>>> import numpy as np
>>> from numpy import linalg as LA
>>> np.set_printoptions(suppress=True, linewidth=160)
>>> F = np.load("w.npy")
>>> F
array([[ 6.821, -3.514, -6.211],
       [ 2.756, -6.72 , 12.074],
       [ 3.839, -6.462, 11.833],
       [ 3.547, -8.761, 13.235],
       [ 8.624, -2.741, -6.61 ],
       [ 8.028, -6.562, -7.491],
       [ 3.536, -6.017, 14.289],
       [-0.596, -5.128,  1.133],
       [ 6.702, -3.85 , -5.522],
       [ 0.6  , -4.665,  1.631],
       [ 3.496, -6.248,  2.128],
       [ 2.413, -3.865, -0.419],
       [ 7.526, -5.289, -6.229],
       [-0.959, -6.061,  0.463],
       [ 5.133, -6.613, 13.049],
       [ 4.152, -7.296, 13.525],
       [ 0.404, -5.183,  1.851],
       [ 7.305, -2.123, -5.166],
       [ 9.551, -3.533, -4.756],
       [ 1.639, -6.194,  0.434],
       [ 4.585, -8.228, 12.253],
       [ 7.114, -3.092, -6.607],
       [ 8.377, -4.198, -7.414],
       [ 8.187, -4.854, -7.599],
       [ 3.456, -7.446, 13.682],
       [ 7.12 , -2.718, -5.735]])
>>> x = np.array([0, 3, 1])
>>> F @ np.eye(3)[2]
array([-6.211, 12.074, 11.833, 13.235, -6.61 , -7.491, 14.289,  1.133, -5.522,  1.631,  2.128, -0.419, -6.229,  0.463, 13.049, 13.525,  1.851, -5.166, -4.756,
        0.434, 12.253, -6.607, -7.414, -7.599, 13.682, -5.735])
>>> np.sign((F @ x).round(6))
array([-1., -1., -1., -1., -1., -1., -1., -1., -1., -1., -1., -1., -1., -1., -1., -1., -1., -1., -1., -1., -1., -1., -1., -1., -1., -1.])
>>> cov = np.cov(F, rowvar=False)
>>> np.round(np.median(F, axis=0), 3)
array([ 4.368, -5.236,  0.448])
>>> np.round(LA.eigvalsh(cov)[::-1], 3)
array([74.562,  6.555,  1.183])
>>> np.argsort(-F.std(axis=0).round(6), kind="stable")
array([2, 0, 1])
>>> round(float(np.corrcoef(F[:, 0], F[:, 1])[0, 1]), 3)
0.44
>>> basis = F[[21, 9]].astype(float)
>>> for _ in range(6):
...     lab = LA.norm(F[:, None] - basis, axis=-1).argmin(axis=1)
...     basis = np.array([F[lab == j].mean(axis=0) for j in range(2)])
... 
>>> lab
array([0, 1, 1, 1, 0, 0, 1, 1, 0, 1, 1, 0, 0, 1, 1, 1, 1, 0, 0, 1, 1, 0, 0, 0, 1, 0])
>>> basis.round(3)
array([[ 7.314, -3.862, -5.813],
       [ 2.542, -6.502,  7.97 ]])
>>> cen = F - F.mean(axis=0)
>>> U, s, vt = LA.svd(cen, full_matrices=False)
>>> np.searchsorted(np.cumsum(s ** 2) / (s ** 2).sum(), 0.9) + 1
np.int64(1)
>>> s.round(3)
array([43.175, 12.801,  5.439])
>>> LA.matrix_rank(cen)
np.int64(3)
>>> print(np.abs(vt[0]).argmax())
2
>>> out = F / LA.norm(F, axis=1, keepdims=True)
>>> cov = out @ out.T
>>> print((cov - 2 * np.eye(26)).round(6).argmax(axis=1))
[22 24 15  1 17 12 24 13 23 16 19 19  5  7  2  2  9  4 17  9  3 22  0  0  1  4]
>>> W0 = np.load("x.npy")
>>> print(W0.round(3))
[[  6.72   71.915  45.757  49.433 -73.534]
 [  3.704  45.22   33.769  31.952 -50.844]
 [  3.541  43.59   32.99   30.879 -49.438]
 [  3.269  40.792  31.636  29.033 -47.018]
 [  2.707  34.691  28.604  24.999 -41.701]
 [  2.669  34.259  28.384  24.713 -41.322]
 [  2.218  28.862  25.584  21.127 -36.556]
 [  2.086  27.179  24.685  20.005 -35.055]
 [  1.762  22.732  22.241  17.03  -31.049]
 [  1.581  20.002  20.682  15.196 -28.555]
 [  0.92    4.615  10.385   4.615 -13.381]
 [  0.895   2.537   8.561   3.113 -10.959]
 [  0.886  -0.759   4.765   0.566  -6.196]
 [  0.861  -1.469   3.35   -0.096  -4.498]
 [  0.72   -1.646   1.595  -0.538  -2.383]
 [  0.594  -1.399   1.003  -0.525  -1.623]
 [  0.56   -1.321   0.889  -0.507  -1.469]
 [  0.123  -0.281   0.106  -0.123  -0.23 ]
 [ -0.873   1.76   -0.255   0.833   1.143]
 [ -2.645   4.398   0.138   2.173   2.685]
 [ -7.984   8.603   2.558   4.349   6.789]
 [-11.224   9.697   4.142   4.878   9.462]
 [-12.27    9.898   4.648   4.962  10.361]
 [-18.635   9.935   7.637   4.799  16.186]
 [-20.895   9.56    8.655   4.517  18.383]
 [-31.052   6.121  12.954   2.216  28.912]
 [-31.789   5.781  13.249   1.995  29.712]
 [-50.353  -5.661  20.108  -5.274  51.105]]
>>> cen = (F - F.mean(axis=0)) / F.std(axis=0)
>>> print(np.round(cen.std(axis=0), 3))
[1. 1. 1.]
>>> coef = LA.lstsq(np.delete(cen, 1, axis=1), cen[:, 1])[0]
>>> np.abs(coef).argmax()
np.int64(1)
>>> round(float(1 - np.var(cen[:, 1] - np.delete(cen, 1, axis=1) @ coef)), 3)
0.616
>>> coef.round(3)
array([ 0.051, -0.757])
>>> lab = W0[:, 1] > np.median(W0[:, 1])
>>> u = W0[lab].mean(axis=0) - W0[~lab].mean(axis=0)
>>> np.argsort(-np.abs(u).round(6), kind="stable")
array([4, 1, 3, 2, 0])
>>> u.round(3)
array([  6.169,  27.647,  17.143,  19.337, -32.878])
>>> out = W0 / LA.norm(W0, axis=1, keepdims=True)
>>> cov = out @ out.T
>>> np.argwhere(np.triu(np.abs(cov) > 0.95, 1))
array([[ 0,  1],
       [ 0,  2],
       [ 0,  3],
       [ 0,  4],
       [ 0,  5],
       [ 0,  6],
       [ 0,  7],
       [ 0,  8],
       [ 0,  9],
       [ 1,  2],
       [ 1,  3],
       [ 1,  4],
       [ 1,  5],
       [ 1,  6],
       [ 1,  7],
       [ 1,  8],
       [ 1,  9],
       [ 2,  3],
       [ 2,  4],
       [ 2,  5],
       [ 2,  6],
       [ 2,  7],
       [ 2,  8],
       [ 2,  9],
       [ 3,  4],
       [ 3,  5],
       [ 3,  6],
       [ 3,  7],
       [ 3,  8],
       [ 3,  9],
       [ 4,  5],
       [ 4,  6],
       [ 4,  7],
       [ 4,  8],
       [ 4,  9],
       [ 5,  6],
       [ 5,  7],
       [ 5,  8],
       [ 5,  9],
       [ 6,  7],
       [ 6,  8],
       [ 6,  9],
       [ 7,  8],
       [ 7,  9],
       [ 7, 10],
       [ 8,  9],
       [ 8, 10],
       [ 9, 10],
       [10, 11],
       [11, 12],
       [12, 13],
       [13, 14],
       [14, 15],
       [14, 16],
       [15, 16],
       [15, 17],
       [16, 17],
       [17, 18],
       [18, 19],
       [19, 20],
       [20, 21],
       [20, 22],
       [21, 22],
       [21, 23],
       [21, 24],
       [22, 23],
       [22, 24],
       [23, 24],
       [23, 25],
       [23, 26],
       [24, 25],
       [24, 26],
       [25, 26],
       [25, 27],
       [26, 27]])
>>> round(float(np.degrees(np.arccos(np.clip(cov[5, 25], -1, 1)))), 3)
102.674
>>> (cov - 2 * np.eye(28)).round(6).argmax(axis=1)
array([ 1,  2,  1,  2,  5,  4,  7,  6,  9,  8, 11, 10, 13, 12, 15, 16, 15, 16, 19, 18, 21, 22, 21, 24, 23, 26, 25, 26])
>>> x = np.array([9, -5, 5, -1, 4])
>>> h = np.maximum(W0 @ x, 0)
>>> np.flatnonzero(h > 1e-9)
array([12, 13, 14, 15, 16, 17])
>>> np.round(W0 * (h > 1e-9)[:, None], 3)
array([[ 0.   ,  0.   ,  0.   ,  0.   , -0.   ],
       [ 0.   ,  0.   ,  0.   ,  0.   , -0.   ],
       [ 0.   ,  0.   ,  0.   ,  0.   , -0.   ],
       [ 0.   ,  0.   ,  0.   ,  0.   , -0.   ],
       [ 0.   ,  0.   ,  0.   ,  0.   , -0.   ],
       [ 0.   ,  0.   ,  0.   ,  0.   , -0.   ],
       [ 0.   ,  0.   ,  0.   ,  0.   , -0.   ],
       [ 0.   ,  0.   ,  0.   ,  0.   , -0.   ],
       [ 0.   ,  0.   ,  0.   ,  0.   , -0.   ],
       [ 0.   ,  0.   ,  0.   ,  0.   , -0.   ],
       [ 0.   ,  0.   ,  0.   ,  0.   , -0.   ],
       [ 0.   ,  0.   ,  0.   ,  0.   , -0.   ],
       [ 0.886, -0.759,  4.765,  0.566, -6.196],
       [ 0.861, -1.469,  3.35 , -0.096, -4.498],
       [ 0.72 , -1.646,  1.595, -0.538, -2.383],
       [ 0.594, -1.399,  1.003, -0.525, -1.623],
       [ 0.56 , -1.321,  0.889, -0.507, -1.469],
       [ 0.123, -0.281,  0.106, -0.123, -0.23 ],
       [-0.   ,  0.   , -0.   ,  0.   ,  0.   ],
       [-0.   ,  0.   ,  0.   ,  0.   ,  0.   ],
       [-0.   ,  0.   ,  0.   ,  0.   ,  0.   ],
       [-0.   ,  0.   ,  0.   ,  0.   ,  0.   ],
       [-0.   ,  0.   ,  0.   ,  0.   ,  0.   ],
       [-0.   ,  0.   ,  0.   ,  0.   ,  0.   ],
       [-0.   ,  0.   ,  0.   ,  0.   ,  0.   ],
       [-0.   ,  0.   ,  0.   ,  0.   ,  0.   ],
       [-0.   ,  0.   ,  0.   ,  0.   ,  0.   ],
       [-0.   , -0.   ,  0.   , -0.   ,  0.   ]])
